In [1]: import numpy as np

In [2]: import numpy.linalg as la

In [3]: np.set_printoptions(precision=2, suppress=True, linewidth=100, legacy="1.25")

In [4]: out = np.array([[0, 0, 0], [0, 1, -3]])

In [5]: A = out.T @ out

In [6]: A
Out[6]: 
array([[ 0,  0,  0],
       [ 0,  1, -3],
       [ 0, -3,  9]])

In [7]: rk = la.matrix_rank(A)

In [8]: rk
Out[8]: 1

In [9]: ns = la.svd(A)[2][rk:].T

In [10]: [int(la.matrix_rank(A[:, :j + 1])) for j in range(3)]
Out[10]: [0, 1, 1]

In [11]: [int(la.matrix_rank(A[:i])) for i in range(1, len(A) + 1)]
Out[11]: [0, 1, 1]

In [12]: la.matrix_rank(A.T @ A), la.matrix_rank(A @ A.T)
Out[12]: (1, 1)

In [13]: ns @ ns.T
Out[13]: 
array([[1. , 0. , 0. ],
       [0. , 0.9, 0.3],
       [0. , 0.3, 0.1]])

In [14]: [int(la.matrix_rank(np.delete(A, i, axis=0))) for i in range(3)]
Out[14]: [1, 1, 1]

In [15]: round(la.det(A), 2)
Out[15]: 0.0

In [16]: (A - A.T) / 2
Out[16]: 
array([[0., 0., 0.],
       [0., 0., 0.],
       [0., 0., 0.]])

In [17]: np.trace(A)
Out[17]: 10

In [18]: np.allclose(A @ A.T, A.T @ A)
Out[18]: True

In [19]: m1 = np.loadtxt("a.csv", delimiter=",")

In [20]: m1
Out[20]: 
array([[61.35, 81.32, 52.09, 91.24, -0.91],
       [60.47, 80.37, 49.87, 90.63,  0.22],
       [58.89, 79.27, 49.16, 87.83,  1.62],
       [59.76, 82.11, 49.71, 90.58,  0.25],
       [59.62, 79.21, 49.69, 88.8 ,  0.71],
       [60.52, 79.22, 51.07, 88.36,  0.23],
       [59.08, 80.83, 50.97, 90.51,  0.39],
       [61.13, 80.63, 49.8 , 91.43, -0.92],
       [59.02, 81.39, 49.38, 90.43,  0.37],
       [60.8 , 80.46, 50.67, 89.28, -0.44],
       [61.25, 79.23, 51.87, 89.87, -0.59],
       [58.57, 77.51, 51.29, 88.15, -0.83],
       [59.64, 79.23, 51.37, 91.06, -0.22],
       [60.77, 80.23, 50.28, 89.3 , -0.39],
       [59.59, 79.06, 48.9 , 88.22, -0.23],
       [59.22, 80.01, 51.23, 90.08,  0.91],
       [59.46, 80.46, 51.36, 89.93,  0.  ],
       [61.02, 80.36, 49.05, 90.09, -0.02],
       [58.97, 80.04, 50.85, 88.4 , -1.29],
       [59.6 , 79.57, 49.48, 88.7 ,  0.19]])

In [21]: w1 = np.array([[-2, 2], [-1, -1], [2, 2], [0, 0], [2, 0]])

In [22]: coef = np.array([0, 3])

In [23]: act = np.maximum(m1 @ w1 + coef, 0)

In [24]: la.matrix_rank(act)
Out[24]: 1

In [25]: (act > 0).astype(int)
Out[25]: 
array([[0, 1],
       [0, 1],
       [0, 1],
       [0, 1],
       [0, 1],
       [0, 1],
       [0, 1],
       [0, 1],
       [0, 1],
       [0, 1],
       [0, 1],
       [0, 1],
       [0, 1],
       [0, 1],
       [0, 1],
       [0, 1],
       [0, 1],
       [0, 1],
       [0, 1],
       [0, 1]])

In [26]: W2 = np.array([[-1, 1, 2], [-1, 2, -1]])

In [27]: w1 @ W2
Out[27]: 
array([[ 0,  2, -6],
       [ 2, -3, -1],
       [-4,  6,  2],
       [ 0,  0,  0],
       [-2,  2,  4]])
